$ python3 -q
>>> import numpy as np
>>> import numpy.linalg as la
>>> np.set_printoptions(precision=3, suppress=True, linewidth=200)
>>> mat = np.load("sample1.npy")
>>> print(mat)
[[-1. -2.  0.  0.  0.  0.  0.]
 [-2.  2. -2.  0.  0.  0.  0.]
 [ 0. -2.  3. -2.  0.  0.  0.]
 [ 0.  0. -2.  1. -2.  0.  0.]
 [ 0.  0.  0. -2.  2. -2.  0.]
 [ 0.  0.  0.  0. -2.  3. -2.]
 [ 0.  0.  0.  0.  0. -2.  1.]]
>>> ev, vecs = la.eigh(mat)
>>> vec = np.array([-2, 0, -1, 1, -1, 2, 0])
>>> print(np.abs(mat).sum(axis=1).max(), round(np.abs(ev).max(), 3))
7.0 5.806
>>> print(vec @ mat @ vec)
30.0
>>> print(round(vec @ mat @ vec / (vec @ vec), 3), round(float(ev[0]), 3), round(float(ev[-1]), 3))
2.727 -2.29 5.806
>>> print((np.sign(vecs[:, -1].round(6)) == np.sign(vecs[0, -1].round(6))).astype(int))
[1 0 1 0 1 0 1]
>>> Q, R = la.qr(mat)
>>> print(np.round(Q.T @ Q, 3) + 0)
[[1. 0. 0. 0. 0. 0. 0.]
 [0. 1. 0. 0. 0. 0. 0.]
 [0. 0. 1. 0. 0. 0. 0.]
 [0. 0. 0. 1. 0. 0. 0.]
 [0. 0. 0. 0. 1. 0. 0.]
 [0. 0. 0. 0. 0. 1. 0.]
 [0. 0. 0. 0. 0. 0. 1.]]
>>> print(np.trace(Q @ Q.T))
7.0
>>> data = np.array([[6.0, 5.0, 6.0, 5.0, 3.0],
...     [2.0, 9.0, 5.0, 4.0, 1.0],
...     [2.0, 1.0, 2.0, 2.0, -2.0],
...     [8.0, 0.0, 7.0, 8.0, 3.0],
...     [0.0, 0.0, 0.0, 0.0, 5.0]])
>>> print(data)
[[ 6.  5.  6.  5.  3.]
 [ 2.  9.  5.  4.  1.]
 [ 2.  1.  2.  2. -2.]
 [ 8.  0.  7.  8.  3.]
 [ 0.  0.  0.  0.  5.]]
>>> # null space of dimension 1
>>> vec = np.array([-1, 3, -2, 0, -3])
>>> h = np.maximum(data @ vec, 0)
>>> print(h)
[ 0. 12.  3.  0.  0.]
>>> print(data.T @ h)
[ 30. 111.  66.  54.   6.]
>>> print(np.tanh(data @ vec))
[-1.     1.     0.995 -1.    -1.   ]
>>> B = data / la.norm(data, axis=1, keepdims=True)
>>> cov = B @ B.T
>>> print(round(np.degrees(np.arccos(np.clip(cov[4, 1], -1, 1))), 3))
84.909
>>> print(np.argwhere(np.triu(np.abs(cov) > 0.95, 1)))
[]
>>> print((cov - 2 * np.eye(5)).round(6).argmax(axis=1))
[3 0 3 0 0]
>>> print((np.abs(cov) > 0.9).astype(int))
[[1 0 0 0 0]
 [0 1 0 0 0]
 [0 0 1 0 0]
 [0 0 0 1 0]
 [0 0 0 0 1]]
>>> E = np.load("test7.npy")
>>> print(E)
[[2. 1. 0. 0. 0. 0. 0. 0. 0.]
 [0. 2. 1. 0. 0. 0. 0. 0. 0.]
 [0. 0. 2. 1. 0. 0. 0. 0. 0.]
 [0. 0. 0. 2. 1. 0. 0. 0. 0.]
 [0. 0. 0. 0. 2. 1. 0. 0. 0.]
 [0. 0. 0. 0. 0. 2. 1. 0. 0.]
 [0. 0. 0. 0. 0. 0. 2. 1. 0.]
 [0. 0. 0. 0. 0. 0. 0. 2. 1.]
 [0. 0. 0. 0. 0. 0. 0. 0. 2.]]
>>> # triangular, det is the product of the diagonal
>>> vec = np.array([-1, -2, 0, -2, 1, -2, 0])
>>> y = mat @ vec
>>> print(y)
[ 5. -2.  8. -4. 10. -8.  4.]
>>> print(np.round(la.solve(mat, y), 3) + 0)
[-1. -2.  0. -2.  1. -2.  0.]
>>> print(la.solve(mat.T, mat[0]))
[ 1. -0.  0. -0. -0.  0. -0.]
>>> print(np.round(la.solve(mat, -3 * y), 3) + 0)
[ 3.  6.  0.  6. -3.  6.  0.]
>>> print(np.round(la.solve(mat, mat[:, 1]), 3) + 0)
[0. 1. 0. 0. 0. 0. 0.]
>>> u, r1 = E[7], E[5]
>>> print(u @ r1)
0.0
>>> p = (u @ r1) / (u @ u) * u
>>> print(np.round(la.norm(u + r1) ** 2 + la.norm(u - r1) ** 2, 3))
20.0
>>> print(la.matrix_rank(np.outer(u, r1)))
1
>>> B = la.inv(E)
>>> print(E @ B)
[[1. 0. 0. 0. 0. 0. 0. 0. 0.]
 [0. 1. 0. 0. 0. 0. 0. 0. 0.]
 [0. 0. 1. 0. 0. 0. 0. 0. 0.]
 [0. 0. 0. 1. 0. 0. 0. 0. 0.]
 [0. 0. 0. 0. 1. 0. 0. 0. 0.]
 [0. 0. 0. 0. 0. 1. 0. 0. 0.]
 [0. 0. 0. 0. 0. 0. 1. 0. 0.]
 [0. 0. 0. 0. 0. 0. 0. 1. 0.]
 [0. 0. 0. 0. 0. 0. 0. 0. 1.]]
>>> print(la.det(E) * B)
[[ 256. -128.   64.  -32.   16.   -8.    4.   -2.    1.]
 [   0.  256. -128.   64.  -32.   16.   -8.    4.   -2.]
 [   0.    0.  256. -128.   64.  -32.   16.   -8.    4.]
 [   0.    0.    0.  256. -128.   64.  -32.   16.   -8.]
 [   0.    0.    0.    0.  256. -128.   64.  -32.   16.]
 [   0.    0.    0.    0.    0.  256. -128.   64.  -32.]
 [   0.    0.    0.    0.    0.    0.  256. -128.   64.]
 [   0.    0.    0.    0.    0.    0.    0.  256. -128.]
 [   0.    0.    0.    0.    0.    0.    0.    0.  256.]]
>>> print(B)
[[ 0.5   -0.25   0.125 -0.062  0.031 -0.016  0.008 -0.004  0.002]
 [ 0.     0.5   -0.25   0.125 -0.062  0.031 -0.016  0.008 -0.004]
 [ 0.     0.     0.5   -0.25   0.125 -0.062  0.031 -0.016  0.008]
 [ 0.     0.     0.     0.5   -0.25   0.125 -0.062  0.031 -0.016]
 [ 0.     0.     0.     0.     0.5   -0.25   0.125 -0.062  0.031]
 [ 0.     0.     0.     0.     0.     0.5   -0.25   0.125 -0.062]
 [ 0.     0.     0.     0.     0.     0.     0.5   -0.25   0.125]
 [ 0.     0.     0.     0.     0.     0.     0.     0.5   -0.25 ]
 [ 0.     0.     0.     0.     0.     0.     0.     0.     0.5  ]]
>>> B = np.array([[9], [1], [2], [0], [4], [5], [1], [3], [6]])
>>> Z = np.array([[3, 3, -2, 0]])
>>> rng = np.random.default_rng(309)
>>> W0 = B @ Z + 0.02 * rng.normal(size=(9, 4))
>>> print(W0)
[[ 26.969  27.022 -18.013  -0.033]
 [  2.952   3.001  -2.003  -0.016]
 [  6.02    5.966  -4.011   0.025]
 [ -0.009   0.013  -0.043  -0.006]
 [ 12.01   12.015  -7.968   0.028]
 [ 14.993  15.011  -9.972   0.022]
 [  3.022   2.998  -2.013   0.032]
 [  9.03    9.048  -5.966  -0.016]
 [ 17.99   17.98  -11.985  -0.006]]
>>> u, r1 = W0[3], W0[1]
>>> print(round(float(u @ r1), 3))
0.097
>>> p = (u @ r1) / (u @ u) * u
>>> print(np.round((r1 - p) @ u, 3))
0.0
>>> print(la.matrix_rank(np.outer(u, r1)))
1
>>> print(p)
[-0.418  0.562 -1.942 -0.289]
>>> print(round(la.norm(u + r1) ** 2 + la.norm(u - r1) ** 2, 3))
43.462
>>> J = np.loadtxt("out14.csv", delimiter=",")
>>> print(J)
[[1.    0.2   0.04  0.008 0.002 0.    0.    0.    0.   ]
 [0.2   1.    0.2   0.04  0.008 0.002 0.    0.    0.   ]
 [0.04  0.2   1.    0.2   0.04  0.008 0.002 0.    0.   ]
 [0.008 0.04  0.2   1.    0.2   0.04  0.008 0.002 0.   ]
 [0.002 0.008 0.04  0.2   1.    0.2   0.04  0.008 0.002]
 [0.    0.002 0.008 0.04  0.2   1.    0.2   0.04  0.008]
 [0.    0.    0.002 0.008 0.04  0.2   1.    0.2   0.04 ]
 [0.    0.    0.    0.002 0.008 0.04  0.2   1.    0.2  ]
 [0.    0.    0.    0.    0.002 0.008 0.04  0.2   1.   ]]
>>> B = la.inv(J)
>>> print((np.abs(B) > 1e-9).astype(int))
[[1 1 1 1 1 1 1 1 1]
 [1 1 1 1 1 1 1 1 1]
 [1 1 1 1 1 1 1 1 1]
 [1 1 1 1 1 1 1 1 1]
 [1 1 1 1 1 1 1 1 1]
 [1 1 1 1 1 1 1 1 1]
 [1 1 1 1 1 1 1 1 1]
 [1 1 1 1 1 1 1 1 1]
 [1 1 1 1 1 1 1 1 1]]
>>> print(np.allclose(B, J.T))
False
>>> print(round(float(la.det(J) * la.det(B)), 3))
1.0
>>> L = la.cholesky(J)
>>> print(la.eigvalsh(J).min() > 0)
True
>>> print(L)
[[1.    0.    0.    0.    0.    0.    0.    0.    0.   ]
 [0.2   0.98  0.    0.    0.    0.    0.    0.    0.   ]
 [0.04  0.196 0.98  0.    0.    0.    0.    0.    0.   ]
 [0.008 0.039 0.196 0.98  0.    0.    0.    0.    0.   ]
 [0.002 0.008 0.039 0.196 0.98  0.    0.    0.    0.   ]
 [0.    0.002 0.008 0.039 0.196 0.98  0.    0.    0.   ]
 [0.    0.    0.002 0.008 0.039 0.196 0.98  0.    0.   ]
 [0.    0.    0.    0.002 0.008 0.039 0.196 0.98  0.   ]
 [0.    0.    0.    0.    0.002 0.008 0.039 0.196 0.98 ]]
>>> print(round(float(np.prod(np.diag(L)) ** 2), 3), round(float(la.det(J)), 3))
0.721 0.721
>>> vec = np.ones(9)
>>> for _ in range(4):
...     vec = J @ vec
...     vec /= la.norm(vec)
...     print(round(vec @ J @ vec, 3))
... 
1.442
1.449
1.452
1.455
>>> print(vec)
[0.221 0.32  0.363 0.379 0.383 0.379 0.363 0.32  0.221]
>>> u = np.array([3, -1, -2])
>>> print(np.polyval(u, J[4]))
[-2.002 -2.008 -2.035 -2.08   0.    -2.08  -2.035 -2.008 -2.002]
>>> print(np.convolve(J[4], u))
[ 0.006  0.022  0.108  0.544  2.72  -0.8   -2.08  -0.416 -0.082 -0.018 -0.004]
>>> print(np.round(np.cross(J[4, :3], J[1, :3]), 3) + 0)
[-0.038  0.008  0.   ]
>>> print(np.array([np.convolve(row, u, "same") for row in J]))
[[-0.4   -2.08  -0.416 -0.082 -0.018 -0.004  0.     0.     0.   ]
 [ 2.8   -0.8   -2.08  -0.416 -0.082 -0.018 -0.004  0.     0.   ]
 [ 0.56   2.72  -0.8   -2.08  -0.416 -0.082 -0.018 -0.004  0.   ]
 [ 0.112  0.544  2.72  -0.8   -2.08  -0.416 -0.082 -0.018 -0.004]
 [ 0.022  0.108  0.544  2.72  -0.8   -2.08  -0.416 -0.082 -0.018]
 [ 0.006  0.022  0.108  0.544  2.72  -0.8   -2.08  -0.416 -0.088]
 [ 0.     0.006  0.022  0.108  0.544  2.72  -0.8   -2.08  -0.44 ]
 [ 0.     0.     0.006  0.022  0.108  0.544  2.72  -0.8   -2.2  ]
 [ 0.     0.     0.     0.006  0.022  0.108  0.544  2.72  -1.4  ]]
>>> arr = np.array([[4, 0, 5, 1],
...     [3, 5, 1, 0],
...     [2, 1, 3, 1],
...     [2, 3, 4, 1],
...     [1, 5, 3, 3],
...     [3, 5, 5, 5]])
>>> print(arr)
[[4 0 5 1]
 [3 5 1 0]
 [2 1 3 1]
 [2 3 4 1]
 [1 5 3 3]
 [3 5 5 5]]
>>> B = np.array([[2, 0, -2], [1, -1, 1], [1, -2, -1], [0, -1, 2]])
>>> print(la.matrix_rank(np.vstack([arr, B.T])))
4
>>> print(np.einsum("ij,ij->i", arr, arr))
[42 35 15 30 44 84]
>>> print(np.einsum("ij->j", arr))
[15 19 21 11]
>>> print(arr @ B)
[[ 13 -11 -11]
 [ 12  -7  -2]
 [  8  -8  -4]
 [ 11 -12  -3]
 [ 10 -14   6]
 [ 16 -20   4]]
>>> print(la.matrix_rank(arr @ B))
3
>>> B = np.c_[arr[:, :2] @ np.array([[1, 2], [3, 2]]), np.array([-1, 0, -1, 0, 2, 0])]
>>> print(B)
[[ 4  8 -1]
 [18 16  0]
 [ 5  6 -1]
 [11 10  0]
 [16 12  2]
 [18 16  0]]
>>> print(la.norm(la.qr(arr)[0].T @ B, axis=0) ** 2 / ((B ** 2).sum(axis=0) + 1e-12))
[1.    1.    0.765]
>>> print(np.round(la.lstsq(arr, B[:, 0])[0], 3) + 0)
[1. 3. 0. 0.]
>>> print(la.matrix_rank(B))
3
>>> vec = np.array([1, 4, 3])
>>> y = B @ vec
>>> print(np.round(la.pinv(B) @ B, 3) + 0)
[[1. 0. 0.]
 [0. 1. 0.]
 [0. 0. 1.]]
>>> print(la.lstsq(B, y)[0])
[1. 4. 3.]
>>> y = y + 0.02 * rng.normal(size=6)
>>> print(y)
[32.975 82.018 25.996 51.01  69.981 82.019]
>>> coef, *_ = la.lstsq(B, y)
>>> print(coef.round())
[1. 4. 3.]
>>> print([round(float(la.norm(la.solve(B.T @ B + lam * np.eye(3), B.T @ y))), 2) for lam in (0, 1, 10, 100)])
[5.08, 4.04, 3.47, 3.28]
>>> X = np.load("w.npy")
>>> print(X)
[[ 5  0  0  4 -4  0]
 [ 1 -1 -2 -4  0 -4]
 [-1 -4  0 -3 -1  3]
 [ 4  2  5  2 -4  4]
 [-2  2  3  2  0  4]
 [ 1  0 -3  5 -3 -5]
 [ 1  5  4  5 -5  3]
 [ 4  3 -1  3 -3 -2]
 [ 2  3  6 16 -4 12]]
>>> vec = np.array([7, 6, 4, 1, 9, 7])
>>> print(X @ np.eye(6)[4])
[-4.  0. -1. -4.  0. -3. -5. -3. -4.]
>>> print(la.norm(X @ vec) <= la.norm(X, 2) * la.norm(vec) + 1e-9)
True
>>> print(X * vec)
[[ 35   0   0   4 -36   0]
 [  7  -6  -8  -4   0 -28]
 [ -7 -24   0  -3  -9  21]
 [ 28  12  20   2 -36  28]
 [-14  12  12   2   0  28]
 [  7   0 -12   5 -27 -35]
 [  7  30  16   5 -45  21]
 [ 28  18  -4   3 -27 -14]
 [ 14  18  24  16 -36  84]]
>>> cov = X.T @ X
>>> print(la.matrix_rank(cov))
6
>>> print(np.trace(cov), (X ** 2).sum())
932 932
>>> print(cov)
[[  69   30   21   77  -63   15]
 [  30   68   53  106  -50   53]
 [  21   53  100  122  -52  141]
 [  77  106  122  364 -134  199]
 [ -63  -50  -52 -134   92  -61]
 [  15   53  141  199  -61  239]]
>>> K = np.load("layer18.npy")
>>> print(K)
[[-0.082  0.381  2.619]
 [ 0.081 -1.219 -5.843]
 [ 0.106 -0.085 -0.755]
 [ 0.     0.672  3.185]
 [ 0.15  -0.863 -3.912]
 [ 0.063 -0.534 -2.924]
 [-0.038 -0.474 -1.304]
 [ 0.034  0.21   0.161]
 [-0.013  0.456  1.236]
 [ 0.043 -0.432 -1.704]
 [-0.056 -0.721 -2.774]
 [ 0.105 -0.343 -1.697]
 [-0.098  1.935  8.969]]
>>> cov = np.cov(K, rowvar=False)
>>> print(np.argwhere(np.triu(np.abs(np.corrcoef(K.T)) > 0.8, 1)))
[[1 2]]
>>> print(cov)
[[ 0.006 -0.039 -0.197]
 [-0.039  0.674  3.065]
 [-0.197  3.065 14.251]]
>>> print(np.corrcoef(K.T))
[[ 1.    -0.605 -0.672]
 [-0.605  1.     0.989]
 [-0.672  0.989  1.   ]]
>>> print(np.median(K, axis=0))
[ 0.034 -0.343 -1.304]
>>> Z = K[[9, 1]].astype(float)
>>> for _ in range(5):
...     idx = la.norm(K[:, None] - Z, axis=-1).argmin(axis=1)
...     Z = np.array([K[idx == j].mean(axis=0) for j in range(2)])
... 
>>> print(idx)
[0 1 1 0 1 1 1 1 0 1 1 1 0]
>>> print(np.abs(Z[1] - Z[0]).argmax())
2
>>> print(Z)
[[-0.048  0.861  4.002]
 [ 0.054 -0.496 -2.306]]
>>> U, sv, vt = la.svd(K)
>>> print(np.argmax(sv[:-1] / (sv[1:] + 1e-6)) + 1)
1
>>> B = U[:, :1] @ np.diag(sv[:1]) @ vt[:1]
>>> print(la.matrix_rank(K, rtol=0.05))
1
>>> print(round(np.abs(K - B).max(), 3))
0.185
>>> print(round(float(la.norm(K - B) / la.norm(K)), 3))
0.034
>>> print(np.round(la.norm(K, 2), 3))
13.445
>>> print(la.norm(K, axis=0))
[ 0.282  2.857 13.143]
>>> print(round(float(la.norm(K, 1)), 3), round(la.norm(K, np.inf), 3))
37.083 11.002
